$ ipython --no-banner

In [1]: import numpy as np

In [2]: np.set_printoptions(precision=1, suppress=True, linewidth=200)

In [3]: J = np.load("dump.npy")

In [4]: print(J)
[[ 1.  1.  0.  0.  0.]
 [ 1. -3.  0.  0.  0.]
 [ 0.  0. -9. -6. -7.]
 [ 0.  0. -4. -4.  6.]
 [ 0.  0.  4. -8. -1.]]

In [5]: # splits into 2 blocks

In [6]: q = J.astype(float).copy()

In [7]: for j in range(5):
   ...:     q[:, j] -= q[:, :j] @ (q[:, :j].T @ q[:, j])
   ...:     q[:, j] /= np.linalg.norm(q[:, j])
   ...: 

In [8]: print(np.round(q.T @ J, 1) + 0)
[[ 1.4 -1.4  0.   0.   0. ]
 [ 0.   2.8  0.   0.   0. ]
 [ 0.   0.  10.6  3.6  3.3]
 [ 0.   0.   0.  10.2  1.4]
 [ 0.   0.   0.   0.   8.6]]

In [9]: print(q)
[[ 0.7  0.7  0.   0.   0. ]
 [ 0.7 -0.7  0.   0.   0. ]
 [ 0.   0.  -0.8 -0.3 -0.4]
 [ 0.   0.  -0.4 -0.3  0.9]
 [ 0.   0.   0.4 -0.9 -0.1]]

In [10]: print(np.round(q.T @ q, 1) + 0)
[[1. 0. 0. 0. 0.]
 [0. 1. 0. 0. 0.]
 [0. 0. 1. 0. 0.]
 [0. 0. 0. 1. 0.]
 [0. 0. 0. 0. 1.]]

In [11]: rng = np.random.default_rng(236)

In [12]: labels = rng.permutation(5)

In [13]: print(labels)
[0 4 2 3 1]

In [14]: M2 = J[labels][:, labels]

In [15]: print(M2)
[[ 1.  0.  0.  0.  1.]
 [ 0. -1.  4. -8.  0.]
 [ 0. -7. -9. -6.  0.]
 [ 0.  6. -4. -4.  0.]
 [ 1.  0.  0.  0. -3.]]

In [16]: print(np.sort(np.abs(np.linalg.eigvals(M2))))
[ 1.2  3.2  8.8  8.8 12. ]

In [17]: print(np.allclose(M2, J))
False

In [18]: print(np.round(np.linalg.det(M2), 1), round(float(np.linalg.det(J[labels])), 1))
3696.0 -3696.0

In [19]: r0 = np.array([-5, -5, -3, 4, -4])

In [20]: M2 = J + np.outer(r0, np.eye(5)[3])

In [21]: print(M2)
[[  1.   1.   0.  -5.   0.]
 [  1.  -3.   0.  -5.   0.]
 [  0.   0.  -9.  -9.  -7.]
 [  0.   0.  -4.   0.   6.]
 [  0.   0.   4. -12.  -1.]]

In [22]: def softmax(z):
    ...:     e = np.exp(z - z.max(axis=-1, keepdims=True))
    ...:     return e / e.sum(axis=-1, keepdims=True)
    ...: 

In [23]: print(np.round(softmax(J[1]), 1) + 0)
[0.5 0.  0.2 0.2 0.2]

In [24]: print(softmax(J).sum(axis=1))
[1. 1. 1. 1. 1.]

In [25]: print(np.round(softmax(J[1] + -3), 1) + 0)
[0.5 0.  0.2 0.2 0.2]

In [26]: S = J @ J.T / np.sqrt(5)

In [27]: print(np.round(softmax(S + np.triu(np.full(S.shape, -np.inf), 1)), 1) + 0)
[[1. 0. 0. 0. 0.]
 [0. 1. 0. 0. 0.]
 [0. 0. 1. 0. 0.]
 [0. 0. 0. 1. 0.]
 [0. 0. 0. 0. 1.]]

In [28]: print(softmax(S).round(6).argmax(axis=1))
[0 1 2 3 4]

In [29]: M2 = J[0, 0] * J[1:] - np.outer(J[1:, 0], J[0])

In [30]: print(M2)
[[ 0. -4.  0.  0.  0.]
 [ 0.  0. -9. -6. -7.]
 [ 0.  0. -4. -4.  6.]
 [ 0.  0.  4. -8. -1.]]

In [31]: print(np.linalg.matrix_rank(M2), np.linalg.matrix_rank(J))
4 5

In [32]: arr = np.loadtxt("a.csv", delimiter=",")

In [33]: print(arr)
[[ 9.  9.  0.  0.]
 [ 3. -9.  0.  0.]
 [ 6.  6.  9.  9.]
 [ 2. -6.  3. -9.]]

In [34]: proj = np.triu(np.array([[2, 2, 0, 1], [0, -1, -3, 0], [0, -3, -3, -2], [-2, 0, -2, -2]]), 1) + np.eye(4)

In [35]: M2 = proj @ arr @ np.linalg.inv(proj)

In [36]: print(round(np.linalg.det(M2), 1))
11664.0

In [37]: print(np.trace(M2), np.trace(arr))
0.0 0.0

In [38]: print(proj @ arr - arr @ proj)
[[  8. -42.  30. -18.]
 [-18. -24. -54. -30.]
 [ -4.   0.  12.  30.]
 [  0.  -4. -18.   4.]]

In [39]: M2 = np.linalg.invert(arr)
AttributeError: module 'numpy.linalg' has no attribute 'invert'


In [40]: M2 = np.inv(arr)
AttributeError: module 'numpy' has no attribute 'inv'


In [41]: M2 = np.linalg.inv(arr)

In [42]: print(np.linalg.det(arr) * M2)
[[ 972.  972.    0.    0.]
 [ 324. -972.   -0.   -0.]
 [-648. -648.  972.  972.]
 [-216.  648.  324. -972.]]

In [43]: print(np.round(arr @ M2, 1) + 0)
[[1. 0. 0. 0.]
 [0. 1. 0. 0.]
 [0. 0. 1. 0.]
 [0. 0. 0. 1.]]

In [44]: print(np.round(np.linalg.slogdet(arr)[0], 1))
1.0

In [45]: print(np.linalg.inv(M2))
[[ 9.  9.  0.  0.]
 [ 3. -9. -0. -0.]
 [ 6.  6.  9.  9.]
 [ 2. -6.  3. -9.]]

In [46]: x0 = np.array([2, 2, 2, 2])

In [47]: rhs = arr @ x0

In [48]: print(rhs)
[ 36. -12.  60. -20.]

In [49]: print(np.linalg.solve(arr, arr[:, 3]))
[ 0. -0.  0.  1.]

In [50]: print(np.linalg.solve(arr, rhs + arr[:, 1]))
[2. 3. 2. 2.]

In [51]: th = np.radians(72)

In [52]: R = np.eye(4)

In [53]: R[1, 1] = R[3, 3] = np.cos(th)

In [54]: R[1, 3], R[3, 1] = -np.sin(th), np.sin(th)

In [55]: print(R)
[[ 1.   0.   0.   0. ]
 [ 0.   0.3  0.  -1. ]
 [ 0.   0.   1.   0. ]
 [ 0.   1.   0.   0.3]]

In [56]: M2 = arr @ R.T

In [57]: print(np.allclose(np.linalg.norm(arr, axis=1), np.linalg.norm(M2, axis=1)))
True

In [58]: print(np.linalg.svd(arr, compute_uv=False), np.linalg.svd(M2, compute_uv=False))
[19.2 10.8 10.   5.6] [19.2 10.8 10.   5.6]

In [59]: print(np.allclose(arr @ arr.T, M2 @ M2.T))
True

In [60]: K = np.array([[0, 2, 1, 4, 4],
    ...:     [9, 4, 9, 5, 0],
    ...:     [4, 1, 0, 6, 1],
    ...:     [18, 10, 19, 14, 4]])

In [61]: # rank 3

In [62]: r = np.linalg.matrix_rank(K)

In [63]: print(r)
3

In [64]: ns = np.linalg.svd(K)[2][r:].T

In [65]: print(np.linalg.matrix_rank(K.T @ K), np.linalg.matrix_rank(K @ K.T))
3 3

In [66]: print(ns.shape)
(5, 2)

In [67]: print([int(np.linalg.matrix_rank(np.delete(K, i, axis=0))) for i in range(4)])
[3, 3, 2, 3]

In [68]: W0 = np.array([[2, 0, 0], [0, -2, 0], [0, 0, 2]])

In [69]: # 3 blocks once reordered

In [70]: r0 = np.array([2, 1])

In [71]: print(np.array([np.convolve(row, r0, "same") for row in W0]))
[[ 4  2  0]
 [ 0 -4 -2]
 [ 0  0  4]]

In [72]: vals, vecs = np.linalg.eigh(W0)

In [73]: x0 = np.array([5, 2, -3])

In [74]: print(vecs * np.abs(vals) @ vecs.T)
[[2. 0. 0.]
 [0. 2. 0.]
 [0. 0. 2.]]

In [75]: basis = 10 * np.array([[1.8, 2.0, -0.6], [-2.1, -1.1, 1.8]])

In [76]: labels = rng.integers(0, 2, 23)

In [77]: E = basis[labels] + rng.normal(size=(23, 3))

In [78]: print(E)
[[-22.1 -11.7  18.6]
 [-21.  -12.2  18.1]
 [-21.3 -12.   17.8]
 [-20.4 -11.2  17.9]
 [ 19.9  20.1  -7.3]
 [ 17.8  19.2  -5.9]
 [-20.4 -12.3  18.1]
 [-22.2 -11.5  17.6]
 [ 19.2  20.5  -7.1]
 [ 18.8  23.6  -7.2]
 [-21.1 -10.7  17.7]
 [-20.5 -12.3  16.6]
 [-20.  -10.7  16.9]
 [ 18.8  19.8  -5.8]
 [ 17.6  20.3  -6.4]
 [-21.8 -11.6  18.2]
 [ 17.1  20.2  -5.9]
 [ 19.1  19.   -3.9]
 [ 19.4  18.   -6.1]
 [ 18.   20.4  -5.8]
 [ 19.2  19.1  -6.8]
 [ 18.7  18.8  -6.1]
 [-21.  -12.3  18.8]]

In [79]: M2 = np.array([[1, 2, 0], [0, 0, 0], [0, 2, 2]])

In [80]: print(np.einsum("ij->j", E))
[ -8.  110.7 121.9]

In [81]: data = np.load("test14.npy")

In [82]: print(data)
[[ 4 -2  3 -5  5]
 [ 9  3  8  0 10]
 [ 7  1  6 -2  8]]

In [83]: left, s, Vt = np.linalg.svd(data)

In [84]: print(s.round(1) + 0)
[21.4  5.6  0. ]

In [85]: M2 = left[:, :2] @ np.diag(s[:2]) @ Vt[:2]

In [86]: print(np.round(np.abs(data - M2).max(), 1))
0.0

In [87]: print(np.linalg.matrix_rank(M2))
2

In [88]: mat = np.load("case7.npy")

In [89]: print(mat)
[[0 0 0 0 0]
 [0 0 0 0 0]
 [0 0 1 0 0]
 [0 0 0 0 0]
 [0 0 0 0 2]]

In [90]: print([int(np.linalg.matrix_rank(np.linalg.matrix_power(mat, p))) for p in range(1, 6)])
[2, 2, 2, 2, 2]

In [91]: print(np.linalg.svd(mat, compute_uv=False))
[2. 1. 0. 0. 0.]

In [92]: print(mat @ mat.T)
[[0 0 0 0 0]
 [0 0 0 0 0]
 [0 0 1 0 0]
 [0 0 0 0 0]
 [0 0 0 0 4]]

In [93]: F = np.array([[2.0, 4.0, 0.0, -1.0],
    ...:     [2.0, 3.0, 1.0, -2.0],
    ...:     [-1.0, -2.0, 2.0, -2.0],
    ...:     [0.0, 0.0, 0.0, 4.0]])

In [94]: print(F)
[[ 2.  4.  0. -1.]
 [ 2.  3.  1. -2.]
 [-1. -2.  2. -2.]
 [ 0.  0.  0.  4.]]

In [95]: C2 = F.T @ F

In [96]: print(np.linalg.svd(F, compute_uv=False) ** 2)
[41.2 23.6  3.1  0.1]

In [97]: print((F @ F.T).shape)
(4, 4)

In [98]: print(np.linalg.matrix_rank(C2))
4

In [99]: print(C2)
[[ 9. 16.  0. -4.]
 [16. 29. -1. -6.]
 [ 0. -1.  5. -6.]
 [-4. -6. -6. 25.]]

In [100]: print(np.diag(C2))
[ 9. 29.  5. 25.]

In [101]: print(np.linalg.eigvals(F))
[-0.3  4.7  2.6  4. ]

In [102]: print(round(np.linalg.det(F.T), 1))
-16.0

In [103]: print(np.kron(np.eye(2, dtype=int), F))
[[ 2.  4.  0. -1.  0.  0.  0. -0.]
 [ 2.  3.  1. -2.  0.  0.  0. -0.]
 [-1. -2.  2. -2. -0. -0.  0. -0.]
 [ 0.  0.  0.  4.  0.  0.  0.  0.]
 [ 0.  0.  0. -0.  2.  4.  0. -1.]
 [ 0.  0.  0. -0.  2.  3.  1. -2.]
 [-0. -0.  0. -0. -1. -2.  2. -2.]
 [ 0.  0.  0.  0.  0.  0.  0.  4.]]

In [104]: print(np.round(np.linalg.eigvals(F).sum().real, 1))
11.0

In [105]: r0 = np.array([1, 3])

In [106]: print(np.polyval(r0, F[0]))
[5. 7. 3. 2.]

In [107]: print(np.cross(F[0, :3], F[2, :3]))
[ 8. -4.  0.]

In [108]: labels = rng.permutation(4)

In [109]: print(labels)
[2 3 0 1]

In [110]: M2 = F[labels][:, labels]

In [111]: print(round(float(np.linalg.det(M2)), 1), np.round(np.linalg.det(F[labels]), 1))
-16.0 -16.0

In [112]: print(M2)
[[ 2. -2. -1. -2.]
 [ 0.  4.  0.  0.]
 [ 0. -1.  2.  4.]
 [ 1. -2.  2.  3.]]

In [113]: print(np.trace(M2))
11.0

In [114]: print(np.allclose(M2, F))
False

In [115]: print(np.sort(np.abs(np.linalg.eigvals(M2))))
[0.3 2.6 4.  4.7]
